% ipython --no-banner

In [1]: import numpy as np

In [2]: import numpy.linalg as la

In [3]: np.set_printoptions(precision=1, suppress=True, linewidth=160)

In [4]: Z = 20 * np.array([[0.8, -0.3, -0.7, -0.4], [-0.3, 0.7, -0.5, -1.1]])

In [5]: rng = np.random.default_rng(388265)

In [6]: labels = rng.integers(0, 2, 10)

In [7]: A = Z[labels] + rng.normal(size=(10, 4))

In [8]: A
Out[8]: 
array([[ -6.4,  13.5, -11.7, -22.9],
       [ -6.4,  15.3,  -9.8, -23.2],
       [ -5.9,  13.7,  -8.3, -23.1],
       [ 16.3,  -5.2, -13.4,  -8. ],
       [ 13.9,  -5. , -15. ,  -7.8],
       [ 16.5,  -5.3, -14.1,  -9.2],
       [ 15.3,  -4.6, -13.8,  -7.4],
       [ -7. ,  14.3, -12. , -22. ],
       [ -6.3,  16.1,  -8.7, -22.4],
       [ 14.7,  -6.6, -14.3,  -8.8]])

In [9]: round(float(la.norm(A[2], 1)), 1), np.round(la.norm(A[2], np.inf), 1)
Out[9]: (50.9, np.float64(23.1))

In [10]: np.round(la.norm(A[2] - A[6]), 1)
Out[10]: np.float64(32.5)

In [11]: labels = A[:, 0] > np.median(A[:, 0])

In [12]: r0 = A[labels].mean(axis=0) - A[~labels].mean(axis=0)

In [13]: np.argsort(-np.abs(r0).round(6), kind="stable")
Out[13]: array([0, 1, 3, 2])

In [14]: labels.astype(int)
Out[14]: array([0, 0, 0, 1, 1, 1, 1, 0, 0, 1])

In [15]: d = la.norm(A[:, None] - A[None], axis=-1)

In [16]: d.shape
Out[16]: (10, 10)

In [17]: np.unravel_index(d.round(6).argmax(), d.shape)
Out[17]: (np.int64(3), np.int64(8))

In [18]: np.flatnonzero(d[4] < d.mean() / 2)
Out[18]: array([3, 4, 5, 6, 9])

In [19]: d[4].round(6).argsort(kind="stable")[:4]
Out[19]: array([4, 6, 9, 3])

In [20]: d.mean(axis=1).argmax()
Out[20]: np.int64(8)

In [21]: d[4]
Out[21]: array([31.5, 32.9, 31.9,  2.9,  0. ,  3.1,  1.9, 31.9, 33.2,  2.2])

In [22]: K = np.loadtxt("sample2.csv", delimiter=",")

In [23]: K.round(1) + 0
Out[23]: 
array([[-0.4,  0.4, -0.6,  2.2],
       [ 0. ,  0. , -0.1,  0.2],
       [ 0.6, -0.8,  1.1, -3.8],
       [-0.2,  0.2, -0.3,  1. ],
       [-0.3,  0.4, -0.5,  1.7]])

In [24]: # column 3 dominates

In [25]: la.lstsq(K[:-1].T, K[-1])[2]
Out[25]: np.int32(1)

In [26]: round(float(np.trace(la.pinv(K) @ K)), 1)
Out[26]: 1.0

In [27]: np.unique(K.round(6), axis=0).shape
Out[27]: (5, 4)

In [28]: blk = np.stack([K, 5 * K, K[::-1]])

In [29]: la.matrix_rank(blk.reshape(3, -1))
Out[29]: np.int64(2)

In [30]: (blk @ K.T).shape
Out[30]: (3, 5, 5)

In [31]: np.einsum("bij,cij->bc", blk, blk)
Out[31]: 
array([[ 26.8, 134.2,  26. ],
       [134.2, 671. , 129.9],
       [ 26. , 129.9,  26.8]])

In [32]: la.norm(blk, axis=(1, 2))
Out[32]: array([ 5.2, 25.9,  5.2])

In [33]: A2 = np.array([[-8, -5], [-9, 6]])

In [34]: Z = np.kron(A2, K)

In [35]: round(float(la.norm(Z, 2)), 1), round(la.norm(A2, 2) * la.norm(K, 2), 1)
Out[35]: (62.9, np.float64(62.9))

In [36]: Z.shape
Out[36]: (10, 8)

In [37]: r0, r1 = K[0], K[2]

In [38]: round(r0 @ r1, 1)
Out[38]: np.float64(-9.6)

In [39]: p = (r0 @ r1) / (r0 @ r0) * r0

In [40]: np.round(r1 - p, 1) + 0
Out[40]: array([0., 0., 0., 0.])

In [41]: round(float((r1 - p) @ r0), 1)
Out[41]: -0.0

In [42]: left, sig, vt = la.svd(K, full_matrices=False)

In [43]: np.round(left.T @ K @ vt.T, 1) + 0
Out[43]: 
array([[5.2, 0. , 0. , 0. ],
       [0. , 0. , 0. , 0. ],
       [0. , 0. , 0. , 0. ],
       [0. , 0. , 0. , 0. ]])

In [44]: np.allclose(left * sig @ vt, K)
Out[44]: True

In [45]: left.shape, sig.shape, vt.shape
Out[45]: ((5, 4), (4,), (4, 4))

In [46]: np.round(left.T @ left, 1) + 0
Out[46]: 
array([[1., 0., 0., 0.],
       [0., 1., 0., 0.],
       [0., 0., 1., 0.],
       [0., 0., 0., 1.]])

In [47]: (sig > 1e-8).sum()
Out[47]: np.int64(1)

In [48]: np.round(sig / sig[0], 1) + 0
Out[48]: array([1., 0., 0., 0.])

In [49]: m1 = np.loadtxt("run2.csv", delimiter=",")

In [50]: m1
Out[50]: 
array([[ 1. , -1.2,  0.2],
       [-1.2,  2.2,  0.5],
       [ 0.2,  0.5,  0.9]])

In [51]: # symmetric, so the eigenvalues are real

In [52]: np.round(la.norm(m1[2], 1), 1), round(float(la.norm(m1[2], np.inf)), 1)
Out[52]: (np.float64(1.5), 0.9)

In [53]: np.round(la.norm(m1, 1), 1), np.round(la.norm(m1, np.inf), 1)
Out[53]: (np.float64(3.9), np.float64(3.9))

In [54]: J = np.array([[2.7, 1.6, 1.3, 0.8, -0.2],
    ...:     [3.3, -0.1, 0.0, 0.9, 0.6],
    ...:     [0.0, 0.6, 0.1, -0.4, -1.1]])

In [55]: vec = np.array([4, 4, 0, 5, -7])

In [56]: J @ vec
Out[56]: array([22.6, 13.1,  8.1])

In [57]: np.sign((J @ vec).round(6))
Out[57]: array([1., 1., 1.])

In [58]: w1 = np.array([[2, -1], [-2, 1], [1, 0], [2, -2], [2, 0]])

In [59]: b = np.array([0, -1])

In [60]: act = np.maximum(J @ w1 + b, 0)

In [61]: la.matrix_rank(act)
Out[61]: np.int64(2)

In [62]: (act > 0).astype(int)
Out[62]: 
array([[1, 0],
       [1, 0],
       [0, 1]])

In [63]: Z = np.array([[2, -3], [7, 8]])

In [64]: w1 @ Z
Out[64]: 
array([[ -3, -14],
       [  3,  14],
       [  2,  -3],
       [-10, -22],
       [  4,  -6]])

In [65]: (act @ Z).round(6).argmax(axis=1)
Out[65]: array([0, 0, 1])

In [66]: act @ Z
Out[66]: 
array([[  9.4, -14.1],
       [ 19.6, -29.4],
       [  2.8,   3.2]])

In [67]: X = np.array([[15, -1, 0, 0, -1],
    ...:     [-1, 12, 2, -3, 0],
    ...:     [-3, 1, 9, 0, 3],
    ...:     [1, 1, 2, 1, 0],
    ...:     [2, -1, 0, 1, 12]])

In [68]: np.kron(np.eye(2, dtype=int), X)
Out[68]: 
array([[15, -1,  0,  0, -1,  0,  0,  0,  0,  0],
       [-1, 12,  2, -3,  0,  0,  0,  0,  0,  0],
       [-3,  1,  9,  0,  3,  0,  0,  0,  0,  0],
       [ 1,  1,  2,  1,  0,  0,  0,  0,  0,  0],
       [ 2, -1,  0,  1, 12,  0,  0,  0,  0,  0],
       [ 0,  0,  0,  0,  0, 15, -1,  0,  0, -1],
       [ 0,  0,  0,  0,  0, -1, 12,  2, -3,  0],
       [ 0,  0,  0,  0,  0, -3,  1,  9,  0,  3],
       [ 0,  0,  0,  0,  0,  1,  1,  2,  1,  0],
       [ 0,  0,  0,  0,  0,  2, -1,  0,  1, 12]])

In [69]: round(la.det(X[::-1]), 1)
Out[69]: np.float64(24147.0)

In [70]: la.eigvals(X)
Out[70]: array([ 1.3,  8.5, 14.5, 11.6, 13.2])

In [71]: np.einsum("ij,ji->", X, X)
Out[71]: np.int64(591)

In [72]: round(la.eigvals(X).sum().real, 1)
Out[72]: np.float64(49.0)

In [73]: round(float(la.det(2 * X)), 1), round(float(la.det(X)), 1)
Out[73]: (772704.0, 24147.0)

In [74]: labels = rng.permutation(5)

In [75]: A2 = X[:, labels] * rng.choice([-1, 1], 5)

In [76]: A2
Out[76]: 
array([[ -1,   0,  -1, -15,   0],
       [ 12,  -2,   0,   1,  -3],
       [  1,  -9,   3,   3,   0],
       [  1,  -2,   0,  -1,   1],
       [ -1,   0,  12,  -2,   1]])

In [77]: left, _, vt = la.svd(X.T @ A2)

In [78]: np.round(la.lstsq(X, A2)[0], 1) + 0
Out[78]: 
array([[ 0.,  0.,  0., -1.,  0.],
       [ 1.,  0.,  0.,  0.,  0.],
       [ 0., -1.,  0.,  0.,  0.],
       [ 0.,  0.,  0.,  0.,  1.],
       [ 0.,  0.,  1.,  0.,  0.]])

In [79]: def softmax(z):
    ...:     e = np.exp(z - z.max(axis=-1, keepdims=True))
    ...:     return e / e.sum(axis=-1, keepdims=True)
    ...: 

In [80]: np.round(softmax(J[0]), 1) + 0
Out[80]: array([0.6, 0.2, 0.1, 0.1, 0. ])

In [81]: S = J @ J.T / np.sqrt(5)

In [82]: softmax(S + np.triu(np.full(S.shape, -np.inf), 1))
Out[82]: 
array([[1. , 0. , 0. ],
       [0.2, 0.8, 0. ],
       [0.4, 0.1, 0.5]])
